$ ipython --no-banner

In [1]: import numpy as np

In [2]: np.set_printoptions(precision=4, suppress=True, linewidth=140, floatmode="fixed")

In [3]: rng = np.random.default_rng(2951)

In [4]: idx = rng.integers(0, 2, 7)

In [5]: m1 = (idx[:, None] == idx) * -1 + np.eye(7)

In [6]: m1
Out[6]: 
array([[ 0.0000, -1.0000, -1.0000, -1.0000, -1.0000, -1.0000, -1.0000],
       [-1.0000,  0.0000, -1.0000, -1.0000, -1.0000, -1.0000, -1.0000],
       [-1.0000, -1.0000,  0.0000, -1.0000, -1.0000, -1.0000, -1.0000],
       [-1.0000, -1.0000, -1.0000,  0.0000, -1.0000, -1.0000, -1.0000],
       [-1.0000, -1.0000, -1.0000, -1.0000,  0.0000, -1.0000, -1.0000],
       [-1.0000, -1.0000, -1.0000, -1.0000, -1.0000,  0.0000, -1.0000],
       [-1.0000, -1.0000, -1.0000, -1.0000, -1.0000, -1.0000,  0.0000]])

In [7]: vec = np.array([-2, 2, -3, 2, 2, 1, -1])

In [8]: y = m1 @ vec

In [9]: b, lr = np.zeros(7), 1 / np.linalg.norm(m1, 2) ** 2

In [10]: for i in range(25):
    ...:     b -= lr * m1.T @ (m1 @ b - y)
    ...:     if i % 5 == 0: print(i, round(np.linalg.norm(m1 @ b - y), 4))
    ...: 
0 5.0384
5 4.3765
10 3.8015
15 3.302
20 2.8682

In [11]: np.round(np.linalg.cond(m1), 4)
Out[11]: np.float64(6.0)

In [12]: b
Out[12]: array([-0.9404,  1.0817, -1.4460,  1.0817,  1.0817,  0.5762, -0.4349])

In [13]: W0 = np.array([[0, 0, 0, 1], [0, 0, 1, 0], [1, 0, 0, 0], [0, 1, 0, 0]])

In [14]: W0 @ np.ones(4)
Out[14]: array([1.0000, 1.0000, 1.0000, 1.0000])

In [15]: np.linalg.matrix_power(W0, 100)
Out[15]: 
array([[1, 0, 0, 0],
       [0, 1, 0, 0],
       [0, 0, 1, 0],
       [0, 0, 0, 1]])

In [16]: W0.sum(axis=1)
Out[16]: array([1, 1, 1, 1])

In [17]: np.sort(np.abs(np.linalg.eigvals(W0)))[::-1]
Out[17]: array([1.0000, 1.0000, 1.0000, 1.0000])

In [18]: p = np.eye(4)[3]

In [19]: for _ in range(5):
    ...:     p = p @ W0
    ...:     print(p.round(4))
    ...: 
[0.0000 1.0000 0.0000 0.0000]
[0.0000 0.0000 1.0000 0.0000]
[1.0000 0.0000 0.0000 0.0000]
[0.0000 0.0000 0.0000 1.0000]
[0.0000 1.0000 0.0000 0.0000]

In [20]: E = np.loadtxt("dump.csv", delimiter=",")

In [21]: E
Out[21]: 
array([[ 0.0000,  0.0000,  2.0000, -2.0000,  0.0000,  0.0000,  0.0000],
       [ 0.0000,  0.0000,  0.0000,  0.0000,  3.0000,  1.0000,  0.0000],
       [ 0.0000,  3.0000,  3.0000,  0.0000,  0.0000,  0.0000,  0.0000],
       [ 0.0000,  1.0000,  0.0000, -5.0000,  0.0000,  4.0000,  4.0000],
       [-4.0000,  0.0000,  0.0000,  0.0000,  0.0000,  4.0000, -2.0000],
       [ 0.0000,  0.0000,  3.0000,  0.0000,  0.0000,  0.0000,  0.0000],
       [ 0.0000,  0.0000,  0.0000,  4.0000,  0.0000, -3.0000,  0.0000]])

In [22]: out = np.linalg.inv(E)

In [23]: np.round(np.linalg.det(E) * out, 4) + 0
Out[23]: 
array([[ 1782.0000,     0.0000,  -108.0000,   324.0000,   648.0000, -1080.0000,  1296.0000],
       [    0.0000,     0.0000,  -864.0000,     0.0000,     0.0000,   864.0000,     0.0000],
       [    0.0000,     0.0000,     0.0000,     0.0000,     0.0000,  -864.0000,     0.0000],
       [ 1296.0000,     0.0000,     0.0000,     0.0000,     0.0000,  -864.0000,     0.0000],
       [ -576.0000,  -864.0000,     0.0000,     0.0000,     0.0000,   384.0000,  -288.0000],
       [ 1728.0000,     0.0000,     0.0000,     0.0000,     0.0000, -1152.0000,   864.0000],
       [ -108.0000,     0.0000,   216.0000,  -648.0000,     0.0000,  -144.0000,  -864.0000]])

In [24]: np.round(np.linalg.inv(out), 4) + 0
Out[24]: 
array([[ 0.0000,  0.0000,  2.0000, -2.0000,  0.0000,  0.0000,  0.0000],
       [ 0.0000,  0.0000,  0.0000,  0.0000,  3.0000,  1.0000,  0.0000],
       [ 0.0000,  3.0000,  3.0000,  0.0000,  0.0000,  0.0000,  0.0000],
       [ 0.0000,  1.0000,  0.0000, -5.0000,  0.0000,  4.0000,  4.0000],
       [-4.0000,  0.0000,  0.0000,  0.0000,  0.0000,  4.0000, -2.0000],
       [ 0.0000,  0.0000,  3.0000,  0.0000,  0.0000,  0.0000,  0.0000],
       [ 0.0000,  0.0000,  0.0000,  4.0000,  0.0000, -3.0000,  0.0000]])

In [25]: np.round(np.linalg.cond(E), 4)
Out[25]: np.float64(13.3929)

In [26]: np.round(E @ out, 4) + 0
Out[26]: 
array([[1.0000, 0.0000, 0.0000, 0.0000, 0.0000, 0.0000, 0.0000],
       [0.0000, 1.0000, 0.0000, 0.0000, 0.0000, 0.0000, 0.0000],
       [0.0000, 0.0000, 1.0000, 0.0000, 0.0000, 0.0000, 0.0000],
       [0.0000, 0.0000, 0.0000, 1.0000, 0.0000, 0.0000, 0.0000],
       [0.0000, 0.0000, 0.0000, 0.0000, 1.0000, 0.0000, 0.0000],
       [0.0000, 0.0000, 0.0000, 0.0000, 0.0000, 1.0000, 0.0000],
       [0.0000, 0.0000, 0.0000, 0.0000, 0.0000, 0.0000, 1.0000]])

In [27]: round(float(np.linalg.det(E) * np.linalg.det(out)), 4)
Out[27]: 1.0

In [28]: def softmax(z):
    ...:     e = np.exp(z - z.max(axis=-1, keepdims=True))
    ...:     return e / e.sum(axis=-1, keepdims=True)
    ...: 

In [29]: softmax(E).sum(axis=1)
Out[29]: array([1.0000, 1.0000, 1.0000, 1.0000, 1.0000, 1.0000, 1.0000])

In [30]: S = E @ E.T / np.sqrt(7)

In [31]: np.round(softmax(S + np.triu(np.full(S.shape, -np.inf), 1)), 4) + 0
Out[31]: 
array([[1.0000, 0.0000, 0.0000, 0.0000, 0.0000, 0.0000, 0.0000],
       [0.0223, 0.9777, 0.0000, 0.0000, 0.0000, 0.0000, 0.0000],
       [0.0106, 0.0011, 0.9883, 0.0000, 0.0000, 0.0000, 0.0000],
       [0.0000, 0.0000, 0.0000, 1.0000, 0.0000, 0.0000, 0.0000],
       [0.0000, 0.0000, 0.0000, 0.0000, 1.0000, 0.0000, 0.0000],
       [0.1329, 0.0138, 0.4129, 0.0138, 0.0138, 0.4129, 0.0000],
       [0.0000, 0.0000, 0.0001, 0.0000, 0.0000, 0.0001, 0.9998]])

In [32]: out = E + rng.integers(-2, 3, (7, 6)) @ rng.integers(-2, 3, (6, 7))

In [33]: out
Out[33]: 
array([[  3.0000,   2.0000,   0.0000,  -4.0000,  -3.0000,   0.0000,  -4.0000],
       [  5.0000,   3.0000,  11.0000,  -5.0000,   9.0000,  -1.0000,  -5.0000],
       [  2.0000,   4.0000,   7.0000,  -1.0000,   3.0000,  -1.0000,   0.0000],
       [ -3.0000,   4.0000,  -5.0000, -10.0000,   2.0000,   5.0000,   5.0000],
       [ -1.0000,  -2.0000,  -6.0000,   1.0000,  -9.0000,   2.0000,  -5.0000],
       [  2.0000,  11.0000,   0.0000,   5.0000,   3.0000,   7.0000,  -9.0000],
       [ -2.0000,  -4.0000,   5.0000,   3.0000,   4.0000,  -5.0000,   7.0000]])

In [34]: out - E
Out[34]: 
array([[ 3.0000,  2.0000, -2.0000, -2.0000, -3.0000,  0.0000, -4.0000],
       [ 5.0000,  3.0000, 11.0000, -5.0000,  6.0000, -2.0000, -5.0000],
       [ 2.0000,  1.0000,  4.0000, -1.0000,  3.0000, -1.0000,  0.0000],
       [-3.0000,  3.0000, -5.0000, -5.0000,  2.0000,  1.0000,  1.0000],
       [ 3.0000, -2.0000, -6.0000,  1.0000, -9.0000, -2.0000, -3.0000],
       [ 2.0000, 11.0000, -3.0000,  5.0000,  3.0000,  7.0000, -9.0000],
       [-2.0000, -4.0000,  5.0000, -1.0000,  4.0000, -2.0000,  7.0000]])

In [35]: np.abs(out - E).sum(axis=1)
Out[35]: array([16.0000, 37.0000, 12.0000, 20.0000, 26.0000, 40.0000, 25.0000])

In [36]: idx = rng.permutation(7)

In [37]: out = E[:, idx] * rng.choice([-1, 1], 7)

In [38]: out
Out[38]: 
array([[-0.0000,  0.0000, -0.0000,  0.0000,  0.0000,  2.0000, -2.0000],
       [-0.0000,  0.0000, -3.0000,  0.0000,  1.0000,  0.0000,  0.0000],
       [-3.0000,  0.0000, -0.0000,  0.0000,  0.0000,  3.0000,  0.0000],
       [-1.0000,  4.0000, -0.0000,  0.0000,  4.0000,  0.0000, -5.0000],
       [-0.0000, -2.0000, -0.0000, -4.0000,  4.0000,  0.0000,  0.0000],
       [-0.0000,  0.0000, -0.0000,  0.0000,  0.0000,  3.0000,  0.0000],
       [-0.0000,  0.0000, -0.0000,  0.0000, -3.0000,  0.0000,  4.0000]])

In [39]: U, _, VT = np.linalg.svd(E.T @ out)

In [40]: np.round(np.linalg.lstsq(E, out)[0], 4) + 0
Out[40]: 
array([[ 0.0000,  0.0000,  0.0000,  1.0000,  0.0000,  0.0000,  0.0000],
       [-1.0000,  0.0000,  0.0000,  0.0000,  0.0000,  0.0000,  0.0000],
       [ 0.0000,  0.0000,  0.0000,  0.0000,  0.0000,  1.0000,  0.0000],
       [ 0.0000,  0.0000,  0.0000,  0.0000,  0.0000,  0.0000,  1.0000],
       [ 0.0000,  0.0000, -1.0000,  0.0000,  0.0000,  0.0000,  0.0000],
       [ 0.0000,  0.0000,  0.0000,  0.0000,  1.0000,  0.0000,  0.0000],
       [ 0.0000,  1.0000,  0.0000,  0.0000,  0.0000,  0.0000,  0.0000]])

In [41]: softmax(out[3] + 3)
Out[41]: array([0.0033, 0.4850, 0.0089, 0.0089, 0.4850, 0.0089, 0.0001])

In [42]: S = out @ out.T / np.sqrt(7)

In [43]: softmax(S).round(6).argmax(axis=1)
Out[43]: array([3, 1, 2, 3, 4, 2, 6])

In [44]: out = np.array([[-4, 2, -2, 4], [4, 1, -2, 5], [1, -4, 5, 4], [2, -3, 4, -2]])

In [45]: M = np.triu(out)

In [46]: M
Out[46]: 
array([[-4,  2, -2,  4],
       [ 0,  1, -2,  5],
       [ 0,  0,  5,  4],
       [ 0,  0,  0, -2]])

In [47]: vec = np.array([1, -2, 1, 2])

In [48]: y = M @ vec

In [49]: b, lr = np.zeros(4), 1 / np.linalg.norm(M, 2) ** 2

In [50]: for i in range(30):
    ...:     b -= lr * M.T @ (M @ b - y)
    ...:     if i % 10 == 0: print(i, round(np.linalg.norm(M @ b - y), 4))
    ...: 
0 6.7156
10 1.1554
20 0.5458

In [51]: b
Out[51]: array([ 1.4617, -0.4028,  1.1955,  1.7727])

In [52]: evals, vecs = np.linalg.eig(M)

In [53]: np.sort(np.linalg.eigvals(np.linalg.inv(M)))
Out[53]: array([-0.5000, -0.2500,  0.2000,  1.0000])

In [54]: np.prod(evals)
Out[54]: np.float64(40.0)

In [55]: np.round(np.abs(np.linalg.eigvals(M)).max(), 4)
Out[55]: np.float64(5.0)

In [56]: (M - M.T) / 2
Out[56]: 
array([[ 0.0000,  1.0000, -1.0000,  2.0000],
       [-1.0000,  0.0000, -1.0000,  2.5000],
       [ 1.0000,  1.0000,  0.0000,  2.0000],
       [-2.0000, -2.5000, -2.0000,  0.0000]])

In [57]: np.trace(M)
Out[57]: np.int64(0)

In [58]: (M + M.T) / 2
Out[58]: 
array([[-4.0000,  1.0000, -1.0000,  2.0000],
       [ 1.0000,  1.0000, -1.0000,  2.5000],
       [-1.0000, -1.0000,  5.0000,  2.0000],
       [ 2.0000,  2.5000,  2.0000, -2.0000]])

In [59]: np.round(np.linalg.eigvals(M).sum().real, 4)
Out[59]: np.float64(0.0)

In [60]: round(np.linalg.det(M[::-1]), 4)
Out[60]: np.float64(40.0)

In [61]: np.kron(np.eye(2, dtype=int), M)
Out[61]: 
array([[-4,  2, -2,  4,  0,  0,  0,  0],
       [ 0,  1, -2,  5,  0,  0,  0,  0],
       [ 0,  0,  5,  4,  0,  0,  0,  0],
       [ 0,  0,  0, -2,  0,  0,  0,  0],
       [ 0,  0,  0,  0, -4,  2, -2,  4],
       [ 0,  0,  0,  0,  0,  1, -2,  5],
       [ 0,  0,  0,  0,  0,  0,  5,  4],
       [ 0,  0,  0,  0,  0,  0,  0, -2]])

In [62]: X = np.load("data.npy")

In [63]: X
Out[63]: 
array([[-0.5800, -1.9800, -1.4600,  1.1800,  0.5800,  1.0500, -0.2000, -0.5700],
       [-0.1600,  0.8000,  0.4800, -0.1600,  0.1600,  0.4000,  0.3200,  0.2400],
       [-0.6800,  0.9600,  0.4400,  0.2000,  0.6800,  1.5000,  0.6800,  0.3000],
       [-1.4600, -3.6800, -2.8200,  2.5000,  1.4600,  2.7500, -0.1400, -1.0500],
       [-0.4200, -1.5600, -1.1400,  0.9000,  0.4200,  0.7500, -0.1800, -0.4500],
       [ 1.3400,  0.6200,  0.7800, -1.3000, -1.3400, -2.7500, -0.6400,  0.1500]])

In [64]: np.linalg.cond(X) > 100
Out[64]: np.True_

In [65]: np.linalg.matrix_rank(X, rtol=0.1)
Out[65]: np.int64(2)

In [66]: [round(float(x), 4) for x in np.linalg.svd(X, compute_uv=False)[:3]]
Out[66]: [8.0912, 3.3048, 0.0]

In [67]: w1 = np.array([[5, -9, 6, -5],
    ...:     [5, -2, -1, -7],
    ...:     [-2, 5, 7, 3],
    ...:     [7, 3, 0, 3],
    ...:     [2, -8, 1, -3],
    ...:     [7, -6, -1, -6],
    ...:     [1, -7, 6, -3],
    ...:     [4, 0, 9, -7]])

In [68]: b = np.array([2, -1, 1, 2])

In [69]: hid = np.maximum(X @ w1 + b, 0)

In [70]: (hid > 0).mean(axis=0)
Out[70]: array([0.8333, 0.1667, 0.5000, 0.6667])

In [71]: np.linalg.matrix_rank(hid)
Out[71]: np.int64(4)

In [72]: (hid > 0).astype(int)
Out[72]: 
array([[1, 0, 0, 1],
       [1, 0, 1, 0],
       [1, 0, 1, 0],
       [1, 0, 0, 1],
       [1, 0, 0, 1],
       [0, 1, 1, 1]])

In [73]: cent = np.array([[-1, -2, -1], [1, -1, 2], [3, 1, 3], [3, 3, 1]])

In [74]: (hid @ cent).round(6).argmax(axis=1)
Out[74]: array([0, 0, 0, 0, 0, 0])

In [75]: w1 @ cent
Out[75]: 
array([[-11, -10, -10],
       [-31, -30, -19],
       [ 37,  15,  36],
       [  5,  -8,   2],
       [-16,  -4, -18],
       [-34, -27, -28],
       [  1,   2,   0],
       [  2, -20,  16]])

In [76]: U, sigma, VT = np.linalg.svd(X)

In [77]: vecs = VT[:(sigma > 1e-8).sum()]

In [78]: vec = X[3] + -1 * X[0] + rng.integers(2) * np.eye(8)[4]

In [79]: vec
Out[79]: array([-0.8800, -1.7000, -1.3600,  1.3200,  0.8800,  1.7000,  0.0600, -0.4800])

In [80]: np.allclose(vecs.T @ vecs @ vec, vec)
Out[80]: True

In [81]: np.linalg.matrix_rank(np.vstack([X, vec]))
Out[81]: np.int64(2)

In [82]: mat = np.load("block19.npy")

In [83]: mat
Out[83]: 
array([[-1.1000,  0.6000,  1.2000, -1.1000,  1.8000],
       [-0.6000, -0.3000,  0.8000, -1.4000, -0.9000],
       [ 0.5000,  0.2000,  0.7000, -0.2000,  2.4000],
       [-1.7000, -0.2000, -0.2000,  1.0000,  1.8000],
       [-1.9000,  0.3000,  0.7000, -0.3000, -4.2000],
       [-1.5000,  1.4000,  0.5000,  0.3000,  0.9000],
       [ 0.5000, -0.1000,  0.0000,  0.6000, -1.8000],
       [ 0.3000,  0.4000,  1.2000, -1.1000,  3.0000]])

In [84]: proj = mat @ np.linalg.solve(mat.T @ mat, mat.T)

In [85]: np.allclose(proj @ proj, proj)
Out[85]: True

In [86]: np.diag(proj)
Out[86]: array([0.3774, 0.5183, 0.4491, 0.9756, 0.7777, 0.8149, 0.6147, 0.4724])
